$ python3 -q
>>> import numpy as np
>>> from numpy import linalg as LA
>>> np.set_printoptions(precision=2, suppress=True, linewidth=160, legacy="1.25")
>>> data = np.array([[1, -1, -1, 1, -1, 1, 1, -1],
...     [1, -1, 1, -1, -1, 1, -1, 1],
...     [1, -1, -1, 1, 1, -1, -1, 1]])
>>> print(data)
[[ 1 -1 -1  1 -1  1  1 -1]
 [ 1 -1  1 -1 -1  1 -1  1]
 [ 1 -1 -1  1  1 -1 -1  1]]
>>> A2 = data / LA.norm(data, axis=1, keepdims=True)
>>> G = A2 @ A2.T
>>> print(np.degrees(np.arccos(np.clip(G[0, 2], -1, 1))))
90.0
>>> print((np.abs(G) > 0.9).astype(int))
[[1 0 0]
 [0 1 0]
 [0 0 1]]
>>> print(np.argwhere(np.triu(np.abs(G) > 0.95, 1)))
[]
>>> print((G - 2 * np.eye(3)).round(6).argmax(axis=1))
[1 0 0]
>>> print(LA.norm(A2, axis=1))
[1. 1. 1.]
>>> def softmax(z):
...     e = np.exp(z - z.max(axis=-1, keepdims=True))
...     return e / e.sum(axis=-1, keepdims=True)
... 
>>> print(softmax(data[2]))
[0.22 0.03 0.03 0.22 0.22 0.03 0.03 0.22]
>>> print(np.round(softmax(10 * data[2]), 2) + 0)
[0.25 0.   0.   0.25 0.25 0.   0.   0.25]
>>> print(softmax(data).sum(axis=1))
[1. 1. 1.]
>>> print(softmax(data[2] + 2))
[0.22 0.03 0.03 0.22 0.22 0.03 0.03 0.22]
>>> S = data @ data.T / np.sqrt(8)
>>> print(softmax(S))
[[0.89 0.05 0.05]
 [0.05 0.89 0.05]
 [0.05 0.05 0.89]]
>>> print(softmax(S)[2] @ data)
[ 1.   -1.   -0.89  0.89  0.79 -0.79 -0.89  0.89]
>>> J = np.loadtxt("a.csv", delimiter=",")
>>> print(J)
[[-0.46  2.21 -0.01]
 [-1.51  6.6   0.03]
 [ 1.51 -6.6   0.06]
 [ 0.02 -0.02  0.01]
 [ 1.5  -6.6   0.  ]
 [-0.53  2.18 -0.01]
 [ 1.47 -6.58  0.02]
 [ 1.49 -6.59 -0.01]
 [ 0.49 -2.18  0.03]
 [-0.51  2.16  0.02]
 [-1.51  6.61  0.  ]
 [ 1.49 -6.61  0.01]
 [-1.48  6.56 -0.01]
 [-0.5   2.2   0.02]]
>>> # column 1 is much longer than the rest
>>> Q, r_ = LA.qr(J)
>>> print(np.abs(np.diag(r_)))
[4.37 0.3  0.08]
>>> print(round(float(np.trace(Q @ Q.T)), 2))
3.0
>>> print(np.round(abs(r_[0, 0]), 2), round(LA.norm(J[:, 0]), 2))
4.37 4.37
>>> Uu, sv, VT = LA.svd(J)
>>> print(sv)
[19.77  0.08  0.07]
>>> print(np.argmax(sv[:-1] / (sv[1:] + 1e-6)) + 1)
1
>>> A2 = Uu[:, :1] @ np.diag(sv[:1]) @ VT[:1]
>>> print(LA.matrix_rank(A2))
1
>>> print(LA.matrix_rank(J, rtol=0.05))
1
>>> G = np.cov(J, rowvar=False)
>>> print(np.median(J, axis=0))
[-0.22  1.07  0.01]
>>> print(round(float(np.corrcoef(J[:, 0], J[:, 1])[0, 1]), 2))
-1.0
>>> print(np.argwhere(np.triu(np.abs(np.corrcoef(J.T)) > 0.8, 1)))
[[0 1]]
>>> print(np.round(LA.eigvalsh(G)[::-1], 2) + 0)
[29.81  0.    0.  ]
>>> lab = J[:, 1] > np.median(J[:, 1])
>>> r0 = J[lab].mean(axis=0) - J[~lab].mean(axis=0)
>>> print(r0)
[-2.07  9.1  -0.01]
>>> print(np.argsort(-np.abs(r0).round(6), kind="stable"))
[1 0 2]
>>> print(lab.astype(int))
[1 1 0 0 0 1 0 0 0 1 1 0 1 1]
>>> print(((J - J.mean(axis=0)) @ r0 > 0).astype(int))
[1 1 0 1 0 1 0 0 0 1 1 0 1 1]
>>> arr = np.load("arr.npy")
>>> print(arr)
[[1 3 3 3]
 [0 1 3 2]
 [0 0 0 1]
 [0 0 0 0]]
>>> print(np.sort(LA.eigvals(arr)))
[0. 0. 1. 1.]
>>> print(np.prod(np.diag(arr)), round(float(LA.det(arr)), 2))
0 0.0
>>> print(LA.matrix_power(arr - np.diag(np.diag(arr)), 4))
[[0 0 0 0]
 [0 0 0 0]
 [0 0 0 0]
 [0 0 0 0]]
>>> m1 = np.load("mat.npy")
>>> print(m1)
[[10  7  4]
 [ 8  5  2]
 [10  7  4]
 [ 8  5  2]
 [10  7  4]
 [ 6  3  0]
 [ 7  4  1]
 [10  7  4]
 [ 8  5  2]
 [10  7  4]
 [10  7  4]
 [ 7  4  1]
 [ 7  4  1]
 [ 7  4  1]
 [ 7  4  1]
 [ 6  3  0]
 [ 7  4  1]
 [ 6  3  0]
 [ 8  5  2]]
>>> # row 2 repeats row 0
>>> Uu, sv, VT = LA.svd(m1)
>>> print(np.argmax(sv[:-1] / (sv[1:] + 1e-6)) + 1)
2
>>> A2 = Uu[:, :2] @ np.diag(sv[:2]) @ VT[:2]
>>> print(round(float(LA.norm(m1 - A2) / LA.norm(m1)), 2))
0.0
>>> print(A2.round(2) + 0)
[[10.  7.  4.]
 [ 8.  5.  2.]
 [10.  7.  4.]
 [ 8.  5.  2.]
 [10.  7.  4.]
 [ 6.  3.  0.]
 [ 7.  4.  1.]
 [10.  7.  4.]
 [ 8.  5.  2.]
 [10.  7.  4.]
 [10.  7.  4.]
 [ 7.  4.  1.]
 [ 7.  4.  1.]
 [ 7.  4.  1.]
 [ 7.  4.  1.]
 [ 6.  3.  0.]
 [ 7.  4.  1.]
 [ 6.  3.  0.]
 [ 8.  5.  2.]]
>>> print(round(float(LA.norm(m1 - A2, 2)), 2), round(float(sv[2]), 2))
0.0 0.0
